In [1]: import numpy as np

In [2]: import numpy.linalg as la

In [3]: np.set_printoptions(precision=3, suppress=True, linewidth=160)

In [4]: def rd(a):
   ...:     return np.round(a, 3) + 0
   ...: 

In [5]: J = np.loadtxt("arr.csv", delimiter=",")

In [6]: print(J)
[[-0.954 -0.168  0.345  0.701  0.856  0.793 -0.971]
 [-1.    -0.967  0.397  0.47   0.999  0.851 -1.   ]
 [ 0.03  -0.843 -0.31  -0.818  0.551 -0.744 -0.47 ]
 [ 0.933  0.446 -0.235 -0.446 -0.867 -0.617  0.967]
 [-0.991 -0.501  0.414  0.749  0.964  0.867 -0.996]
 [ 0.953  0.851 -0.08   0.139 -0.951 -0.235  0.989]
 [ 0.995  0.508 -0.462 -0.808 -0.975 -0.905  0.998]
 [ 0.604 -0.675 -0.345 -0.814 -0.02  -0.793  0.38 ]
 [ 0.92   0.804 -0.06   0.149 -0.92  -0.178  0.977]
 [-0.867 -0.744  0.04  -0.159  0.872  0.119 -0.953]
 [-0.706 -0.753 -0.06  -0.397  0.789 -0.178 -0.883]
 [ 0.02  -0.139 -0.04  -0.139  0.06  -0.119 -0.04 ]
 [ 0.641 -0.217 -0.217 -0.551 -0.354 -0.578  0.623]
 [-0.766 -0.07   0.197  0.454  0.592  0.537 -0.811]
 [-0.735 -0.508  0.06   0.     0.711  0.178 -0.854]
 [-0.999 -0.226  0.617  0.944  0.984  0.974 -0.999]
 [ 0.876  0.592 -0.119 -0.119 -0.84  -0.345  0.945]
 [-0.872  0.84   0.537  0.953  0.217  0.947 -0.726]
 [ 0.919  0.827 -0.04   0.217 -0.925 -0.119  0.978]
 [ 0.696  0.1   -0.159 -0.363 -0.537 -0.446  0.753]
 [ 0.981  0.972  0.04   0.592 -0.989  0.119  0.998]
 [-0.965 -0.821  0.139  0.04   0.955  0.397 -0.991]
 [-0.1   -0.31  -0.06  -0.235  0.226 -0.178 -0.245]
 [ 0.995  0.454 -0.478 -0.831 -0.974 -0.915  0.998]
 [-0.997 -0.462  0.523  0.872  0.982  0.94  -0.999]
 [-0.774  0.07   0.235  0.558  0.551  0.617 -0.797]
 [ 0.854  0.282 -0.197 -0.405 -0.744 -0.537  0.907]
 [ 0.923  0.749 -0.1    0.01  -0.91  -0.291  0.975]
 [-0.991 -0.388  0.446  0.804  0.96   0.894 -0.996]
 [ 0.856  0.217 -0.217 -0.462 -0.731 -0.578  0.903]
 [ 0.786 -0.273 -0.291 -0.686 -0.485 -0.716  0.774]
 [-0.963  0.537  0.523  0.927  0.74   0.94  -0.955]
 [-0.07  -0.485 -0.119 -0.422  0.31  -0.345 -0.3  ]
 [-0.955 -0.782  0.139  0.07   0.941  0.397 -0.987]
 [ 0.31  -0.197 -0.119 -0.345 -0.1   -0.345  0.254]]

In [7]: Xs = (J - J.mean(axis=0)) / J.std(axis=0)

In [8]: print(rd(Xs.std(axis=0)))
[1. 1. 1. 1. 1. 1. 1.]

In [9]: coef = la.lstsq(np.delete(Xs, 4, axis=1), Xs[:, 4])[0]

In [10]: print(rd(1 - np.var(Xs[:, 4] - np.delete(Xs, 4, axis=1) @ coef)))
0.997

In [11]: O, V = la.qr(J[:, :3])[0], la.qr(J[:, 3:])[0]

In [12]: sv = la.svd(O.T @ V, compute_uv=False)

In [13]: print(rd(sv))
[0.999 0.978 0.908]

In [14]: print((sv > 0.9).sum())
3

In [15]: print(rd(la.norm(O @ O.T - V @ V.T, 2)))
1.0

In [16]: vec = np.array([-1, 1, 0, -2, 1, 0, -1])

In [17]: target = J @ vec

In [18]: print(rd(la.solve(J.T @ J, J.T @ target)))
[-1.  1.  0. -2.  1.  0. -1.]

In [19]: try:
    ...:     la.solve(J, target)
    ...: except la.LinAlgError as e:
    ...:     print(repr(e))
    ...: 
LinAlgError('Last 2 dimensions of the array must be square')

In [20]: rng = np.random.default_rng(68710)

In [21]: target = target + 0.1 * rng.normal(size=35)

In [22]: print(rd(target))
[ 1.084  1.168  1.889 -1.521  0.867 -2.279 -0.927  0.025 -2.289  2.225  2.412  0.216 -0.812  1.184  1.82   0.835 -1.917  0.666 -2.555 -1.145 -3.337  1.967
  0.642 -0.808  0.799  0.981 -1.412 -2.035  1.141 -1.505 -0.936  1.36   1.14   1.951 -0.185]

In [23]: coef, *_ = la.lstsq(J, target)

In [24]: print(rd(coef))
[-0.825  1.04  -0.059 -2.107  1.181  0.137 -1.021]

In [25]: W2 = np.array([[0, 1, 2, -2, 2, 0, -3, 3], [2, 0, 3, -1, -3, -2, 1, -2]])

In [26]: X = np.repeat(W2, 36 // 2, axis=0)

In [27]: X = X + 0.3 * rng.normal(size=X.shape)

In [28]: print(rd(X))
[[ 0.102  0.941  2.152 -2.18   1.799 -0.048 -2.785  2.868]
 [ 0.252  0.984  1.917 -2.161  2.226  0.114 -3.764  3.496]
 [-0.084  0.869  2.261 -2.056  2.298  0.052 -3.281  3.227]
 [-0.227  1.687  1.86  -2.083  2.608 -0.522 -2.838  2.928]
 [-0.027  0.989  1.952 -2.564  1.742  0.202 -2.652  3.208]
 [-0.204  1.046  1.94  -1.723  2.615 -0.003 -3.153  2.924]
 [-0.076  0.715  2.18  -1.467  2.125  0.126 -2.797  3.196]
 [-0.192  0.628  1.645 -1.726  2.522 -0.129 -3.046  3.092]
 [ 0.056  0.597  1.905 -1.953  1.863 -0.202 -2.878  2.94 ]
 [ 0.212  0.749  2.028 -2.047  2.111 -0.147 -3.258  3.208]
 [ 0.237  1.05   2.203 -1.692  1.738 -0.577 -3.602  2.965]
 [ 0.13   1.656  2.272 -1.484  1.454  0.197 -2.879  2.525]
 [-0.222  0.712  2.437 -1.622  1.873 -0.345 -3.15   3.018]
 [ 0.331  1.18   2.514 -1.365  2.116  0.051 -3.306  3.353]
 [-0.037  1.104  2.018 -1.773  2.083 -0.126 -2.837  3.784]
 [-0.75   1.043  1.191 -1.957  1.684 -0.442 -2.883  2.648]
 [ 0.358  1.176  1.43  -1.782  2.385 -0.538 -2.975  2.767]
 [-0.597  0.987  1.859 -1.562  2.438 -0.262 -3.711  2.708]
 [ 2.03   0.031  3.456 -1.623 -2.861 -1.794  0.933 -2.25 ]
 [ 2.173  0.389  2.998 -0.787 -3.122 -2.151  1.489 -1.514]
 [ 1.645  0.046  2.62  -0.803 -2.754 -1.709  1.147 -2.147]
 [ 1.792  0.325  3.11  -1.054 -3.102 -2.347  0.54  -1.847]
 [ 1.673 -0.218  2.87  -0.149 -2.894 -2.631  1.097 -2.487]
 [ 2.526 -0.431  2.718 -1.211 -3.158 -1.477  1.387 -1.794]
 [ 2.251 -0.317  3.112 -1.043 -2.61  -2.283  0.657 -2.062]
 [ 2.25  -0.578  3.116 -1.432 -2.982 -2.113  0.52  -1.769]
 [ 2.246  0.189  2.934 -1.056 -3.056 -2.091  0.86  -2.155]
 [ 1.669 -0.386  2.728 -0.875 -3.418 -1.21   1.017 -2.281]
 [ 1.892 -0.043  3.099 -0.844 -2.439 -2.392  0.753 -2.154]
 [ 1.449 -0.365  2.66  -1.329 -3.171 -1.803  1.175 -1.942]
 [ 1.729  0.284  3.211 -0.54  -3.366 -2.725  1.375 -2.108]
 [ 1.538  0.042  2.763 -0.733 -3.204 -1.94   1.377 -2.179]
 [ 1.893 -0.184  3.204 -0.851 -2.947 -2.15   0.693 -2.251]
 [ 2.317  0.04   2.992 -1.191 -2.861 -2.172  1.551 -1.662]
 [ 2.704  0.264  2.533 -1.361 -2.367 -1.346  0.685 -1.653]
 [ 2.549 -0.5    3.191 -0.56  -3.132 -1.852  1.587 -2.19 ]]

In [29]: gram = np.cov(X, rowvar=False)

In [30]: print(rd(np.polyfit(X[:, 1], X[:, 2], 1)))
[-0.693  2.796]

In [31]: print(np.argwhere(np.triu(np.abs(np.corrcoef(X.T)) > 0.8, 1)))
[[0 1]
 [0 2]
 [0 4]
 [0 5]
 [0 6]
 [0 7]
 [1 4]
 [1 6]
 [1 7]
 [2 4]
 [2 5]
 [2 6]
 [2 7]
 [3 4]
 [3 5]
 [3 6]
 [3 7]
 [4 5]
 [4 6]
 [4 7]
 [5 6]
 [5 7]
 [6 7]]

In [32]: print(rd(X.std(axis=0)))
[1.081 0.617 0.565 0.546 2.55  0.991 2.1   2.552]

In [33]: print(rd(np.corrcoef(X[:, 1], X[:, 2])[0, 1]))
-0.757
